$ python -q
>>> import numpy as np
>>> from numpy import linalg as LA
>>> np.set_printoptions(precision=3, suppress=True, linewidth=120)
>>> rnd = lambda a: np.round(a, 3) + 0
>>> E = np.load("m.npy")
>>> print(rnd(E))
[[0.5   0.    0.5   0.    0.    0.   ]
 [0.333 0.333 0.    0.    0.    0.333]
 [0.5   0.    0.5   0.    0.    0.   ]
 [0.    0.    0.    0.5   0.5   0.   ]
 [0.    0.    0.333 0.    0.667 0.   ]
 [0.333 0.    0.333 0.    0.    0.333]]
>>> T = np.stack([E, 2 * E, E[::-1]])
>>> print(rnd(LA.norm(T, axis=(1, 2))))
[1.65 3.3  1.65]
>>> Uu, sigma, Vt = LA.svd(E)
>>> evecs = Vt[:(sigma > 1e-8).sum()]
>>> rng = np.random.default_rng(14200)
>>> x0 = E[2] + -1 * E[1] + rng.integers(2) * np.eye(6)[0]
>>> print(rnd(x0))
[ 0.167 -0.333  0.5    0.     0.    -0.333]
>>> print(np.allclose(evecs.T @ evecs @ x0, x0))
True
>>> print(rnd(np.diag(evecs.T @ evecs)))
[0.714 0.714 0.714 0.929 0.929 1.   ]
>>> print(rnd(LA.norm(x0 - evecs.T @ evecs @ x0)))
0.0
>>> Y = E / np.sqrt((E ** 2).mean(axis=1, keepdims=True))
>>> print(rnd(Y[3]))
[0.    0.    0.    1.732 1.732 0.   ]
>>> print(LA.matrix_rank(Y) == LA.matrix_rank(E))
True
>>> print(rnd(LA.norm(E, 2) / LA.norm(E)))
0.723
>>> print(LA.cond(E) > 100)
True
>>> mat = np.loadtxt("case18.csv", delimiter=",")
>>> print(rnd(mat))
[[0.25  0.25  0.    0.25  0.    0.25 ]
 [0.333 0.333 0.    0.    0.333 0.   ]
 [0.    0.2   0.4   0.    0.2   0.2  ]
 [0.333 0.    0.    0.667 0.    0.   ]
 [0.    0.5   0.    0.    0.5   0.   ]
 [0.    0.    0.    0.    0.    1.   ]]
>>> # row-stochastic, so 1 is an eigenvalue
>>> print(rnd(LA.det(mat)))
-0.011
>>> print(np.allclose(mat @ mat.T, mat.T @ mat))
False
>>> print(rnd((mat + mat.T) / 2))
[[0.25  0.292 0.    0.292 0.    0.125]
 [0.292 0.333 0.1   0.    0.417 0.   ]
 [0.    0.1   0.4   0.    0.1   0.1  ]
 [0.292 0.    0.    0.667 0.    0.   ]
 [0.    0.417 0.1   0.    0.5   0.   ]
 [0.125 0.    0.1   0.    0.    1.   ]]
>>> print(np.allclose(mat, mat.T))
False
>>> print(rnd(np.abs(LA.eigvals(mat)).max()))
1.0
>>> print(rnd((mat - mat.T) / 2))
[[ 0.    -0.042  0.    -0.042  0.     0.125]
 [ 0.042  0.    -0.1    0.    -0.083  0.   ]
 [ 0.     0.1    0.     0.     0.1    0.1  ]
 [ 0.042  0.     0.     0.     0.     0.   ]
 [ 0.     0.083 -0.1    0.     0.     0.   ]
 [-0.125  0.    -0.1    0.     0.     0.   ]]
